$ python -q
>>> import numpy as np
>>> np.set_printoptions(precision=1, suppress=True, linewidth=140)
>>> K = 0.2 ** np.abs(np.subtract.outer(np.arange(5), np.arange(5)))
>>> print(K.round(1) + 0)
[[1.  0.2 0.  0.  0. ]
 [0.2 1.  0.2 0.  0. ]
 [0.  0.2 1.  0.2 0. ]
 [0.  0.  0.2 1.  0.2]
 [0.  0.  0.  0.2 1. ]]
>>> # symmetric, so the eigenvalues are real
>>> Q, vecs = np.linalg.qr(K[:, :2])[0], np.linalg.qr(K[:, 2:])[0]
>>> s = np.linalg.svd(Q.T @ vecs, compute_uv=False)
>>> print(np.degrees(np.arccos(s.clip(0, 1))))
[67.2 89.8]
>>> print((s > 0.9).sum())
0
>>> print(s.round(1) + 0)
[0.4 0. ]
>>> C2 = K.T @ K
>>> print(np.round(np.trace(C2), 1), round(float((K ** 2).sum()), 1))
5.3 5.3
>>> print(np.linalg.matrix_rank(C2))
5
>>> print(np.allclose(C2, C2.T))
True
>>> arr = np.array([[-1.5, 1.8, 1.1, -0.7, -0.9],
...     [-0.1, 0.3, 0.0, 5.7, -2.5],
...     [1.4, -1.9, -1.1, 2.3, -0.4]])
>>> u, v = arr[0], arr[2]
>>> print(round(u @ v, 1))
-8.0
>>> p = (u @ v) / (u @ u) * u
>>> print(p)
[ 1.5 -1.8 -1.1  0.7  0.9]
>>> print(round(float(np.linalg.norm(u + v) ** 2 + np.linalg.norm(u - v) ** 2), 1))
40.5
>>> print(round(float((v - p) @ u), 1))
-0.0
>>> Q, Rm = np.linalg.qr(K)
>>> print(Rm.round(1) + 0)
[[-1.  -0.4 -0.1  0.   0. ]
 [ 0.  -1.  -0.4 -0.1  0. ]
 [ 0.   0.  -1.  -0.4 -0.1]
 [ 0.   0.   0.  -1.  -0.4]
 [ 0.   0.   0.   0.   0.9]]
>>> print(np.allclose(Rm.T @ Rm, K.T @ K))
True
>>> print(Q.shape, Rm.shape)
(5, 5) (5, 5)
>>> print(np.round(Q @ Rm, 1) + 0)
[[1.  0.2 0.  0.  0. ]
 [0.2 1.  0.2 0.  0. ]
 [0.  0.2 1.  0.2 0. ]
 [0.  0.  0.2 1.  0.2]
 [0.  0.  0.  0.2 1. ]]
>>> print(round(abs(Rm[0, 0]), 1), round(np.linalg.norm(K[:, 0]), 1))
1.0 1.0
>>> print(np.abs(np.diag(Rm)))
[1.  1.  1.  1.  0.9]
>>> A = np.array([[2.8, -0.3, 0.5], [-0.3, 2.4, 0.8], [0.5, 0.8, 1.7]])
>>> # symmetric
>>> w, vecs = np.linalg.eig(A)
>>> print(round(float(np.prod(w)), 1))
8.6
>>> print(np.sort(np.linalg.eigvals(np.linalg.inv(A))))
[0.3 0.3 1. ]
>>> print(np.sort(np.linalg.eigvals(A.T)))
[1.  2.9 3. ]
>>> w, vecs = np.linalg.eigh(A)
>>> print(np.unique(w.round(6) + 0, return_counts=True)[1])
[1 1 1]
>>> print(np.linalg.svd(A, compute_uv=False))
[3.  2.9 1. ]
>>> print(np.linalg.eigvalsh(A + 5 * np.eye(3)))
[6.  7.9 8. ]
>>> print(vecs @ np.diag(w) @ vecs.T)
[[ 2.8 -0.3  0.5]
 [-0.3  2.4  0.8]
 [ 0.5  0.8  1.7]]
>>> print(w)
[1.  2.9 3. ]
>>> print(w.sum(), round(float(np.trace(A)), 1))
6.9 6.9
>>> print((w > 1e-8).sum(), (w < -1e-8).sum())
3 0
>>> print(np.round(vecs.T @ A @ vecs, 1) + 0)
[[1.  0.  0. ]
 [0.  2.9 0. ]
 [0.  0.  3. ]]
>>> rng = np.random.default_rng(218864)
>>> A2 = arr + rng.integers(-2, 3, (3, 2)) @ rng.integers(-2, 3, (2, 5))
>>> print(A2)
[[ 2.5  3.8  5.1 -0.7 -2.9]
 [ 1.9  0.3  2.   5.7 -4.5]
 [-2.6 -5.9 -5.1  2.3 -0.4]]
>>> print(np.round(np.linalg.svd(A2 - arr, compute_uv=False), 1) + 0)
[9.6 2.8 0. ]
>>> print(np.linalg.matrix_rank(A2 - arr, tol=1e-8))
2
>>> P = np.triu(np.array([[1, -2, -3], [-7, -7, -4], [-8, 4, 7]]), 1) + np.eye(3)
>>> A2 = P @ A @ np.linalg.inv(P)
>>> print(P @ A - A @ P)
[[-0.9 -1.6  0.5]
 [-2.  -3.8  1.9]
 [ 0.   1.   4.7]]
>>> print(np.poly(A2))
[ 1.  -6.9 14.6 -8.6]
>>> data = np.load("mat.npy")
>>> print(data)
[[ 0  4 -2]
 [-4  0 -1]
 [ 2  1  0]]
>>> print(data @ data)
[[-20  -2  -4]
 [ -2 -17   8]
 [ -4   8  -5]]
>>> print(np.round(np.sort(np.abs(np.linalg.eigvals(data))), 1) + 0)
[0.  4.6 4.6]
>>> print(np.trace(data))
0
>>> print(np.allclose(data, data.T))
False
>>> print(round(float(np.linalg.det(data)), 1))
0.0
>>> assert data == data.T
Traceback (most recent call last):
  File "<python-input-59>", line 1, in <module>
    assert data == data.T
           ^^^^^^^^^^^^^^
ValueError: The truth value of an array with more than one element is ambiguous. Use a.any() or a.all()
>>> print(round(np.abs(np.linalg.eigvals(data)).max(), 1))
4.6
